$ python3 -q
>>> import numpy as np
>>> import numpy.linalg as la
>>> np.set_printoptions(precision=2, suppress=True, linewidth=120)
>>> F = np.array([[-2, 9, 1, 8, -6, 0, 3, 4, -3, 5, 3, 0, -4, 4, 8],
...     [-8, -6, -6, -5, 5, 8, -8, -7, 6, 1, 9, 5, 1, -5, 7],
...     [1, -4, 3, -1, 3, 9, -4, -9, -8, -9, -3, -5, 1, -5, 1],
...     [1, 1, 0, -3, -8, 6, 7, 6, -5, -3, 8, -5, 1, -4, -5],
...     [-5, -7, 3, 3, -1, -7, -8, 2, 5, 0, 6, -7, 6, -2, -9],
...     [7, 3, -8, 5, 7, 1, -5, 1, 7, 6, -6, 1, -9, 7, -7]])
>>> F
array([[-2,  9,  1,  8, -6,  0,  3,  4, -3,  5,  3,  0, -4,  4,  8],
       [-8, -6, -6, -5,  5,  8, -8, -7,  6,  1,  9,  5,  1, -5,  7],
       [ 1, -4,  3, -1,  3,  9, -4, -9, -8, -9, -3, -5,  1, -5,  1],
       [ 1,  1,  0, -3, -8,  6,  7,  6, -5, -3,  8, -5,  1, -4, -5],
       [-5, -7,  3,  3, -1, -7, -8,  2,  5,  0,  6, -7,  6, -2, -9],
       [ 7,  3, -8,  5,  7,  1, -5,  1,  7,  6, -6,  1, -9,  7, -7]])
>>> u = np.array([1, 4, 4])
>>> np.polyval(u, F[0])
array([  0, 121,   9, 100,  16,   4,  25,  36,   1,  49,  25,   4,   4,  36, 100])
>>> np.cross(F[0, :3], F[5, :3])
array([-75,  -9, -69])
>>> np.convolve(F[0], u)
array([ -2,   1,  29,  48,  30,   8, -21,  16,  25,   9,  11,  32,   8, -12,   8,  48,  32])
>>> t3 = np.stack([F, 4 * F, F[::-1]])
>>> t3.shape
(3, 6, 15)
>>> la.matrix_rank(t3)
array([6, 6, 6])
>>> la.norm(F, axis=1).argmax()
np.int64(1)
>>> np.round(la.norm(F) ** 2 / la.norm(F, 2) ** 2, 2)
np.float64(3.33)
>>> la.norm(F, axis=1)
array([18.71, 24.1 , 20.49, 19.  , 21.  , 22.89])
>>> X = np.loadtxt("case16.csv", delimiter=",")
>>> print(X)
[[  1.   6.   9.   7.   8.   7.   4.]
 [  7.   6.  11.   8.  13.  13.   6.]
 [ 13.  14.  15.  16.  20.  15.   9.]
 [ 19.  14.  15.  19.  22.  16.  11.]
 [ 19.  16.  19.  25.  29.  23.  20.]
 [ 22.  22.  28.  30.  30.  27.  27.]
 [ 24.  23.  31.  36.  37.  30.  31.]
 [ 32.  25.  38.  44.  46.  37.  33.]
 [ 37.  26.  42.  49.  53.  41.  36.]
 [ 42.  26.  47.  50.  57.  45.  44.]
 [ 47.  34.  54.  56.  61.  53.  44.]
 [ 56.  40.  60.  58.  66.  53.  47.]
 [ 61.  48.  69.  63.  74.  60.  53.]
 [ 62.  57.  77.  63.  78.  69.  56.]
 [ 71.  58.  79.  72.  79.  69.  64.]
 [ 80.  67.  81.  76.  82.  73.  73.]
 [ 81.  71.  85.  84.  82.  73.  78.]
 [ 88.  75.  89.  93.  90.  81.  83.]
 [ 94.  83.  98.  96.  90.  85.  90.]
 [ 94.  89. 103. 100.  96.  85.  95.]
 [100.  96. 107. 105.  96.  88.  98.]
 [100. 103. 113. 108.  98.  92.  98.]
 [104. 103. 120. 113. 104.  96. 107.]
 [113. 103. 126. 122. 110. 104. 115.]
 [121. 108. 126. 128. 110. 107. 124.]
 [130. 115. 126. 133. 110. 109. 126.]
 [137. 120. 135. 137. 117. 116. 134.]
 [145. 125. 143. 145. 125. 117. 140.]
 [152. 126. 148. 145. 125. 124. 142.]
 [161. 128. 148. 146. 129. 130. 147.]
 [169. 132. 157. 147. 131. 133. 155.]
 [171. 132. 164. 149. 136. 139. 158.]
 [176. 138. 173. 152. 136. 139. 162.]
 [176. 140. 181. 160. 139. 140. 167.]
 [179. 148. 183. 160. 142. 149. 175.]
 [183. 156. 191. 160. 148. 151. 176.]
 [188. 164. 199. 167. 150. 155. 185.]]
>>> other = np.c_[X[:, :6] @ np.array([[5, -1, -7, -7, -4, 1],
...     [-2, -4, 5, 0, 2, 4],
...     [-3, -9, -8, 9, 7, -7],
...     [2, 1, -1, -7, 6, -7],
...     [5, 7, 5, 8, 1, 5],
...     [-8, -8, 3, 1, 6, -7]]), np.array([0, -1, 0, 3, -3, 5, -5, 4, -2, -3, 4, -4, -3, -1, -4, 2, 4, 4, 5, 4, -1, 4, 5, -2, 5, -3, 1, 4, -5, -5, -2, -4, -3, 5, -1, -2, -4])]
>>> other
array([[  -36.,   -99.,     5.,    96.,   163.,   -96.,     0.],
       [  -33.,  -135.,   -11.,   111.,   200.,  -128.,    -1.],
       [    4.,  -168.,   -12.,   107.,   287.,  -153.,     0.],
       [   42.,  -165.,   -44.,    61.,   289.,  -165.,     3.],
       [   17.,  -210.,   -16.,   118.,   406.,  -241.,    -3.],
       [  -24.,  -338.,   -67.,   155.,   524.,  -335.,     5.],
       [   -2.,  -340.,   -62.,   185.,   600.,  -378.,    -5.],
       [   18.,  -404.,  -106.,   215.,   720.,  -471.,     4.],
       [   42.,  -427.,  -126.,   241.,   791.,  -518.,    -2.],
       [   42.,  -480.,  -170.,   280.,   840.,  -563.,    -3.],
       [   -2.,  -610.,  -183.,   306.,   973.,  -653.,     4.],
       [   42.,  -660.,  -241.,   323.,  1008.,  -651.,    -4.],
       [   18.,  -773.,  -252.,   405.,  1147.,  -721.,    -3.],
       [  -71.,  -926.,  -231.,   511.,  1275.,  -783.,    -1.],
       [  -11.,  -941.,  -309.,   411.,  1310.,  -842.,    -4.],
       [    1., -1011.,  -320.,   366.,  1357.,  -852.,     2.],
       [    2., -1056.,  -347.,   339.,  1437.,  -919.,     4.],
       [   11., -1114.,  -353.,   335.,  1555., -1003.,     4.],
       [  -28., -1262.,  -418.,   357.,  1652., -1077.,     5.],
       [  -17., -1285.,  -402.,   422.,  1729., -1086.,     4.],
       [  -27., -1374.,  -437.,   384.,  1795., -1136.,    -1.],
       [  -75., -1471.,  -431.,   437.,  1895., -1189.,     4.],
       [  -68., -1523.,  -478.,   489.,  1988., -1267.,     5.],
       [  -57., -1599.,  -544.,   473.,  2102., -1389.,    -2.],
       [  -39., -1645.,  -572.,   378.,  2134., -1424.,     5.],
       [  -14., -1693.,  -599.,   282.,  2154., -1436.,    -3.],
       [  -29., -1804.,  -643.,   349.,  2272., -1514.,     1.],
       [   25., -1848.,  -703.,   374.,  2368., -1565.,     4.],
       [  -13., -1960.,  -766.,   377.,  2419., -1638.,    -5.],
       [    2., -1996.,  -782.,   345.,  2433., -1650.,    -5.],
       [   -5., -2110.,  -872.,   382.,  2498., -1707.,    -2.],
       [  -35., -2186.,  -901.,   463.,  2592., -1785.,    -4.],
       [  -43., -2293.,  -981.,   488.,  2665., -1840.,    -3.],
       [  -48., -2352., -1025.,   529.,  2782., -1936.,     5.],
       [ -112., -2456.,  -980.,   559.,  2857., -1963.,    -1.],
       [ -118., -2538.,  -996.,   653.,  2931., -1967.,    -2.],
       [ -141., -2658., -1040.,   661.,  3051., -2053.,    -4.]])
>>> la.norm(la.qr(X)[0].T @ other, axis=0) ** 2 / ((other ** 2).sum(axis=0) + 1e-12)
array([1.  , 1.  , 1.  , 1.  , 1.  , 1.  , 0.23])
>>> print(np.round(la.lstsq(X, other[:, 0])[0], 2) + 0)
[ 5. -2. -3.  2.  5. -8.  0.]
>>> np.round(la.norm(other - X @ la.lstsq(X, other)[0], axis=0), 2) + 0
array([ 0.  ,  0.  ,  0.  ,  0.  ,  0.  ,  0.  , 18.74])
>>> la.matrix_rank(np.c_[X, other])
np.int64(8)
